$ python3 -q
>>> import numpy as np
>>> import numpy.linalg as la
>>> np.set_printoptions(precision=1, suppress=True, linewidth=200)
>>> K = np.load("sample6.npy")
>>> print(K)
[[1.  0.5 0.2 0.1 0.1 0.  0. ]
 [0.5 1.  0.5 0.2 0.1 0.1 0. ]
 [0.2 0.5 1.  0.5 0.2 0.1 0.1]
 [0.1 0.2 0.5 1.  0.5 0.2 0.1]
 [0.1 0.1 0.2 0.5 1.  0.5 0.2]
 [0.  0.1 0.1 0.2 0.5 1.  0.5]
 [0.  0.  0.1 0.1 0.2 0.5 1. ]]
>>> r0, g = K[0], K[1]
>>> print(np.round(r0 @ g, 1))
1.1
>>> print(round(r0 @ r0, 1))
1.3
>>> pr = (r0 @ g) / (r0 @ r0) * r0
>>> print(round(float((g - pr) @ r0), 1))
0.0
>>> print(la.matrix_rank(np.outer(r0, g)))
1
>>> print(np.round(g - pr, 1) + 0)
[-0.4  0.6  0.3  0.1  0.   0.1  0. ]
>>> C2 = K.T @ K
>>> print(round(float(np.trace(C2)), 1), np.round((K ** 2).sum(), 1))
10.5 10.5
>>> x = np.ones(7)
>>> for _ in range(7):
...     x = K @ x
...     x /= la.norm(x)
...     print(round(x @ K @ x, 1))
... 
2.4
2.4
2.4
2.4
2.4
2.4
2.4
>>> print(np.round(la.eigvalsh(K)[-1], 1))
2.4
>>> print(x)
[0.3 0.4 0.4 0.5 0.4 0.4 0.3]
>>> W0 = np.load("block12.npy")
>>> print(W0)
[[5. 0. 4. 4.]
 [0. 5. 0. 0.]
 [4. 0. 5. 4.]
 [4. 0. 4. 5.]]
>>> q, R = la.qr(W0)
>>> print(np.abs(np.diag(R)))
[7.5 5.  1.4 1.2]
>>> print(np.round(q.T @ q, 1) + 0)
[[1. 0. 0. 0.]
 [0. 1. 0. 0.]
 [0. 0. 1. 0.]
 [0. 0. 0. 1.]]
>>> x = np.array([3, 3, -3, 3])
>>> y = W0 @ x
>>> b, lr = np.zeros(4), 1 / la.norm(W0, 2) ** 2
>>> for i in range(8):
...     b -= lr * W0.T @ (W0 @ b - y)
...     if i % 2 == 0: print(i, round(la.norm(W0 @ b - y), 1))
... 
0 13.7
2 10.5
4 8.2
6 6.8
>>> print(b)
[1.1 2.2 0.8 1.1]
>>> print(round(float(la.cond(W0)), 1))
13.0
>>> print(W0 @ W0)
[[57.  0. 56. 56.]
 [ 0. 25.  0.  0.]
 [56.  0. 57. 56.]
 [56.  0. 56. 57.]]
>>> print((W0 != 0).astype(int))
[[1 0 1 1]
 [0 1 0 0]
 [1 0 1 1]
 [1 0 1 1]]
>>> left, sigma, Vh = la.svd(W0, full_matrices=False)
>>> print(np.allclose(left * sigma @ Vh, W0))
True
>>> print((sigma > 1e-8).sum())
4
>>> print(np.round(Vh @ Vh.T, 1) + 0)
[[1. 0. 0. 0.]
 [0. 1. 0. 0.]
 [0. 0. 1. 0.]
 [0. 0. 0. 1.]]
>>> print(np.count_nonzero(W0))
10
>>> print(np.abs(W0).max())
5.0
>>> np.zeros(4, 4)
Traceback (most recent call last):
  File "<python-input-37>", line 1, in <module>
    np.zeros(4, 4)
    ~~~~~~~~^^^^^^
TypeError: Cannot interpret '4' as a data type
>>> print(W0.shape)
(4, 4)
>>> W0[:, 4]
Traceback (most recent call last):
  File "<python-input-39>", line 1, in <module>
    W0[:, 4]
    ~~^^^^^^
IndexError: index 4 is out of bounds for axis 1 with size 4
>>> print(W0 - W0[0])
[[ 0.  0.  0.  0.]
 [-5.  5. -4. -4.]
 [-1.  0.  1.  0.]
 [-1.  0.  0.  1.]]
>>> print(W0.sum(axis=1))
[13.  5. 13. 13.]
>>> print(W0.mean(axis=0))
[3.2 1.2 3.2 3.2]
>>> mat = np.loadtxt("mat.csv", delimiter=",")
>>> print(mat)
[[ 0.  3.  0.  2.]
 [ 0.  2.  3.  2.]
 [ 0.  1.  1.  2.]
 [ 2.  1.  3.  3.]
 [ 0.  0.  3.  2.]
 [ 0.  3.  0.  0.]
 [ 0. 11. 12. 10.]]
>>> out = np.c_[mat[:, :2] @ np.array([[-2, -2], [2, 2]]), np.array([0, 2, 2, 0, 0, 3, 3])]
>>> print(out)
[[ 6.  6.  0.]
 [ 4.  4.  2.]
 [ 2.  2.  2.]
 [-2. -2.  0.]
 [ 0.  0.  0.]
 [ 6.  6.  3.]
 [22. 22.  3.]]
>>> print(np.round(la.lstsq(mat, out[:, 0])[0], 1) + 0)
[-2.  2.  0.  0.]
>>> x = np.array([0, 0, 1, 0])
>>> y = mat @ x
>>> print(np.round(la.solve(mat.T @ mat, mat.T @ y), 1) + 0)
[0. 0. 1. 0.]
>>> rng = np.random.default_rng(60587)
>>> y = y + 0.1 * rng.normal(size=7)
>>> print(y)
[ 0.1  3.   1.1  3.2  3.  -0.1 12.1]
>>> b, *_ = la.lstsq(mat, y)
>>> print(b.round())
[ 0. -0.  1.  0.]
>>> print(b.round(1) + 0)
[0.1 0.  1.  0.1]
>>> print(round(float(la.norm(y - mat @ b)), 1))
0.1
>>> print(np.round(mat.T @ (y - mat @ b), 1) + 0)
[0. 0. 0. 0.]
>>> out = mat / la.norm(mat, axis=1, keepdims=True)
>>> C2 = out @ out.T
>>> print(np.argwhere(np.triu(np.abs(C2) > 0.95, 1)))
[[1 6]]
>>> print((C2 - 2 * np.eye(7)).round(6).argmax(axis=1))
[5 6 6 4 1 0 1]
>>> print(la.norm(out, axis=1))
[1. 1. 1. 1. 1. 1. 1.]
>>> print(round(float(np.degrees(np.arccos(np.clip(C2[4, 1], -1, 1)))), 1))
29.0
>>> print(C2)
[[1.  0.7 0.8 0.5 0.3 0.8 0.8]
 [0.7 1.  0.9 0.9 0.9 0.5 1. ]
 [0.8 0.9 1.  0.9 0.8 0.4 0.9]
 [0.5 0.9 0.9 1.  0.9 0.2 0.8]
 [0.3 0.9 0.8 0.9 1.  0.  0.8]
 [0.8 0.5 0.4 0.2 0.  1.  0.6]
 [0.8 1.  0.9 0.8 0.8 0.6 1. ]]
>>> print((np.abs(C2) > 0.9).astype(int))
[[1 0 0 0 0 0 0]
 [0 1 0 0 0 0 1]
 [0 0 1 0 0 0 1]
 [0 0 0 1 0 0 0]
 [0 0 0 0 1 0 0]
 [0 0 0 0 0 1 0]
 [0 1 1 0 0 0 1]]
>>> proj = mat @ la.solve(mat.T @ mat, mat.T)
>>> print(np.trace(proj))
4.0
>>> print(np.round(proj @ mat[:, 0], 1) + 0)
[0. 0. 0. 2. 0. 0. 0.]
>>> print(proj.round(1) + 0)
[[ 0.7 -0.2  0.4  0.  -0.2  0.1  0.1]
 [-0.2  0.1 -0.1  0.   0.1  0.   0.2]
 [ 0.4 -0.1  0.4  0.   0.1 -0.3  0. ]
 [ 0.   0.   0.   1.   0.   0.   0. ]
 [-0.2  0.1  0.1  0.   0.3 -0.4  0.1]
 [ 0.1  0.  -0.3  0.  -0.4  0.6  0.1]
 [ 0.1  0.2  0.   0.   0.1  0.1  0.9]]
>>> T = np.stack([mat, 2 * mat, mat[::-1]])
>>> print(la.matrix_rank(T.reshape(3, -1)))
2
>>> print(la.norm(T, axis=(1, 2)))
[21.1 42.2 21.1]
>>> print(np.einsum("bij,cij->bc", T, T))
[[ 446.  892.  155.]
 [ 892. 1784.  310.]
 [ 155.  310.  446.]]
>>> print((T @ mat.T).shape)
(3, 7, 7)
>>> data = np.array([[6, 0, 0, 0, 0],
...     [0, -9, 0, 0, 0],
...     [0, 0, 9, 0, 0],
...     [0, 0, 0, 0, 0],
...     [0, 0, 0, 0, 0]])
>>> print(data[:, 4] @ data[:, 2])
0
>>> print(la.pinv(data))
[[ 0.2  0.   0.   0.   0. ]
 [ 0.  -0.1  0.   0.   0. ]
 [ 0.   0.   0.1  0.   0. ]
 [ 0.   0.   0.   0.   0. ]
 [ 0.   0.   0.   0.   0. ]]
>>> print(la.lstsq(data[:-1].T, data[-1])[2])
3
>>> try:
...     la.inv(data)
... except la.LinAlgError as e:
...     print(e)
... 
Singular matrix
>>> print(np.abs(np.diag(la.qr(data)[1])) > 1e-9)
[ True  True  True False False]
>>> print(np.allclose(data[:-1].T @ la.lstsq(data[:-1].T, data[-1])[0], data[-1]))
True
>>> print(np.round(np.trace(la.pinv(data) @ data), 1))
3.0
>>> print([int(la.matrix_rank(la.matrix_power(data, p))) for p in range(1, 6)])
[3, 3, 3, 3, 3]
>>> print(np.prod(np.diag(data)), round(la.det(data), 1))
0 0.0
>>> print(np.sort(la.eigvals(data)))
[-9.  0.  0.  6.  9.]
>>> print(la.matrix_rank(data - data[0, 0] * np.eye(5)))
4
>>> z = rng.permutation(5)
>>> print(z)
[1 2 0 4 3]
>>> out = data[z][:, z]
>>> print(np.round(la.det(out), 1), round(la.det(data[z]), 1))
0.0 0.0
>>> print(np.trace(out))
6
>>> def softmax(z):
...     e = np.exp(z - z.max(axis=-1, keepdims=True))
...     return e / e.sum(axis=-1, keepdims=True)
... 
>>> print(softmax(10 * data[3]))
[0.2 0.2 0.2 0.2 0.2]
>>> print(softmax(data).sum(axis=1))
[1. 1. 1. 1. 1.]
>>> print(softmax(data[3]))
[0.2 0.2 0.2 0.2 0.2]
>>> print(softmax(data[3] + -1))
[0.2 0.2 0.2 0.2 0.2]
>>> scores = data @ data.T / np.sqrt(5)
>>> print(np.round(softmax(scores), 1) + 0)
[[1.  0.  0.  0.  0. ]
 [0.  1.  0.  0.  0. ]
 [0.  0.  1.  0.  0. ]
 [0.2 0.2 0.2 0.2 0.2]
 [0.2 0.2 0.2 0.2 0.2]]
>>> print(softmax(scores).round(6).argmax(axis=1))
[0 1 2 0 0]
>>> print(softmax(scores)[3] @ data)
[ 1.2 -1.8  1.8  0.   0. ]
>>> m1 = np.load("w.npy")
>>> print(m1)
[[2 2 0 0]
 [0 0 0 0]
 [0 0 2 2]
 [0 0 0 0]]
>>> ang = np.radians(72)
>>> R = np.eye(4)
>>> R[0, 0] = R[3, 3] = np.cos(ang)
>>> R[0, 3], R[3, 0] = -np.sin(ang), np.sin(ang)
>>> print(R)
[[ 0.3  0.   0.  -1. ]
 [ 0.   1.   0.   0. ]
 [ 0.   0.   1.   0. ]
 [ 1.   0.   0.   0.3]]
>>> out = m1 @ R.T
>>> print(np.allclose(m1 @ m1.T, out @ out.T))
True
>>> print(round(la.det(R), 1), round(np.trace(R), 1))
1.0 2.6
>>> print(np.allclose(la.norm(m1, axis=1), la.norm(out, axis=1)))
True
>>> print(la.svd(m1, compute_uv=False), la.svd(out, compute_uv=False))
[2.8 2.8 0.  0. ] [2.8 2.8 0.  0. ]
>>> print(m1.reshape(2, -1))
[[2 2 0 0 0 0 0 0]
 [0 0 2 2 0 0 0 0]]
>>> m1.reshape(4, 5)
Traceback (most recent call last):
  File "<python-input-115>", line 1, in <module>
    m1.reshape(4, 5)
    ~~~~~~~~~~^^^^^^
ValueError: cannot reshape array of size 16 into shape (4,5)
>>> print(m1.reshape(-1, 2))
[[2 2]
 [0 0]
 [0 0]
 [0 0]
 [0 0]
 [2 2]
 [0 0]
 [0 0]]
>>> T = m1.reshape(4, 2, -1)
>>> print(T.shape)
(4, 2, 2)
>>> print(np.einsum("ihd,ihd->ih", T, T))
[[8 0]
 [0 0]
 [0 8]
 [0 0]]
>>> print(np.swapaxes(T, 1, 2)[2])
[[0 2]
 [0 2]]
>>> print(la.matrix_power(m1, 3))
[[8 8 0 0]
 [0 0 0 0]
 [0 0 8 8]
 [0 0 0 0]]
>>> print(np.allclose(m1, m1.T))
False
>>> print(np.allclose(m1 @ m1.T, m1.T @ m1))
False
>>> print(np.trace(m1))
4
>>> print(np.sort(np.abs(la.eigvals(m1))))
[0. 0. 2. 2.]
>>> la.determinant(m1)
Traceback (most recent call last):
  File "<python-input-126>", line 1, in <module>
    la.determinant(m1)
    ^^^^^^^^^^^^^^
AttributeError: module 'numpy.linalg' has no attribute 'determinant'
>>> print(round(float(np.abs(la.eigvals(m1)).max()), 1))
2.0
>>> print((m1 + m1.T) / 2)
[[2. 1. 0. 0.]
 [1. 0. 0. 0.]
 [0. 0. 2. 1.]
 [0. 0. 1. 0.]]
>>> print((m1 - m1.T) / 2)
[[ 0.  1.  0.  0.]
 [-1.  0.  0.  0.]
 [ 0.  0.  0.  1.]
 [ 0.  0. -1.  0.]]
>>> left, sigma = la.svd(m1)
Traceback (most recent call last):
  File "<python-input-130>", line 1, in <module>
    left, sigma = la.svd(m1)
    ^^^^^^^^^^^
ValueError: too many values to unpack (expected 2)
>>> left, sigma, Vh = la.svd(m1, full_matrices=False)
>>> print(np.allclose(left * sigma @ Vh, m1))
True
>>> print(sigma)
[2.8 2.8 0.  0. ]
